$ python -q
>>> import numpy as np
>>> import numpy.linalg as la
>>> np.set_printoptions(suppress=True, linewidth=160)
>>> mat, _ = la.qr(np.array([[-1.0, 1.8, -1.3, -0.2],
...     [-0.7, -0.1, -1.9, -1.7],
...     [1.2, 0.9, -1.5, 0.4],
...     [1.1, 0.2, -0.9, 0.5]]))
>>> print(mat.round(3))
[[-0.491  0.842  0.093  0.201]
 [-0.344 -0.086 -0.934 -0.05 ]
 [ 0.59   0.509 -0.233 -0.582]
 [ 0.541  0.156 -0.256  0.786]]
>>> M2 = mat / la.norm(mat, axis=1, keepdims=True)
>>> gram = M2 @ M2.T
>>> print(np.degrees(np.arccos(np.clip(gram[1, 0], -1, 1))))
90.0
>>> print(gram.round(3) + 0)
[[1. 0. 0. 0.]
 [0. 1. 0. 0.]
 [0. 0. 1. 0.]
 [0. 0. 0. 1.]]
>>> print(gram[1].round(3) + 0)
[0. 1. 0. 0.]
>>> print(np.round(la.norm(M2, axis=1), 3))
[1. 1. 1. 1.]
>>> print(np.argwhere(np.triu(np.abs(gram) > 0.95, 1)))
[]
>>> print(round(float(la.det(mat[::-1])), 3))
-1.0
>>> print(np.round(np.poly(mat), 3) + 0)
[ 1.     0.024  0.    -0.024 -1.   ]
>>> def softmax(z):
...     e = np.exp(z - z.max(axis=-1, keepdims=True))
...     return e / e.sum(axis=-1, keepdims=True)
... 
>>> print(np.round(softmax(10 * mat[1]), 3) + 0)
[0.03  0.399 0.    0.57 ]
>>> print(np.round(softmax(mat[1] + 5), 3))
[0.239 0.309 0.132 0.32 ]
>>> print(softmax(mat).sum(axis=1))
[1. 1. 1. 1.]
>>> S = mat @ mat.T / np.sqrt(4)
>>> print(np.round(softmax(S + np.triu(np.full(S.shape, -np.inf), 1)), 3))
[[1.    0.    0.    0.   ]
 [0.378 0.622 0.    0.   ]
 [0.274 0.274 0.452 0.   ]
 [0.215 0.215 0.215 0.355]]
>>> print(np.round(softmax(S)[1] @ mat, 3))
[ 0.015  0.294 -0.416  0.069]
>>> print(np.round(softmax(S), 3))
[[0.355 0.215 0.215 0.215]
 [0.215 0.355 0.215 0.215]
 [0.215 0.215 0.355 0.215]
 [0.215 0.215 0.215 0.355]]
>>> arr = np.array([[-2, 1, 4], [-6, 3, -3], [6, -3, 6]])
>>> print(arr)
[[-2  1  4]
 [-6  3 -3]
 [ 6 -3  6]]
>>> rk = la.matrix_rank(arr)
>>> print(rk)
2
>>> ns = la.svd(arr)[2][rk:].T
>>> print([int(la.matrix_rank(np.delete(arr, i, axis=0))) for i in range(3)])
[2, 2, 2]
>>> print([int(la.matrix_rank(arr[:i])) for i in range(1, len(arr) + 1)])
[1, 2, 2]
>>> print(ns.shape)
(3, 1)
>>> print(la.matrix_rank(arr.T @ arr), la.matrix_rank(arr @ arr.T))
2 2
>>> U, sig, VT = la.svd(arr)
>>> print(np.argmax(sig[:-1] / (sig[1:] + 1e-6)) + 1)
2
>>> print(sig.round(3) + 0)
[11.496  4.882  0.   ]
>>> M2 = U[:, :2] @ np.diag(sig[:2]) @ VT[:2]
>>> print(la.matrix_rank(arr, rtol=0.05))
2
>>> print(round(float(la.norm(arr - M2, 2)), 3), round(sig[2], 3))
0.0 0.0
>>> print(np.round(la.norm(arr - M2) / la.norm(arr), 3))
0.0
>>> U, sig, VT = la.svd(arr)
>>> evecs = VT[:(sig > 1e-8).sum()]
>>> rng = np.random.default_rng(22)
>>> x0 = arr[1] + -1 * arr[2] + rng.integers(2) * np.eye(3)[0]
>>> print(x0)
[-11.   6.  -9.]
>>> print(np.round(evecs.T @ evecs, 3) + 0)
[[ 0.8 -0.4  0. ]
 [-0.4  0.2  0. ]
 [ 0.   0.   1. ]]
>>> print(la.matrix_rank(np.vstack([arr, x0])))
3
>>> print(np.allclose(evecs.T @ evecs @ x0, x0))
False
>>> W0 = np.load("x.npy")
>>> print(W0)
[[ 0.  0. -2. -2.]
 [ 0.  0.  1. -2.]
 [-2.  1.  0.  0.]
 [-2. -2.  0.  0.]]
>>> evals, evecs = la.eigh(W0)
>>> x0 = np.array([5, 0, 5, 2])
>>> print(x0 @ W0 @ x0)
-140.0
>>> print((np.sign(evecs[:, -1].round(6)) == np.sign(evecs[0, -1].round(6))).astype(int))
[1 1 0 0]
>>> print(np.round(evecs * np.maximum(evals, 0) @ evecs.T, 3))
[[ 1.4  0.2 -1.  -1. ]
 [ 0.2  1.1  0.5 -1. ]
 [-1.   0.5  1.1  0.2]
 [-1.  -1.   0.2  1.4]]
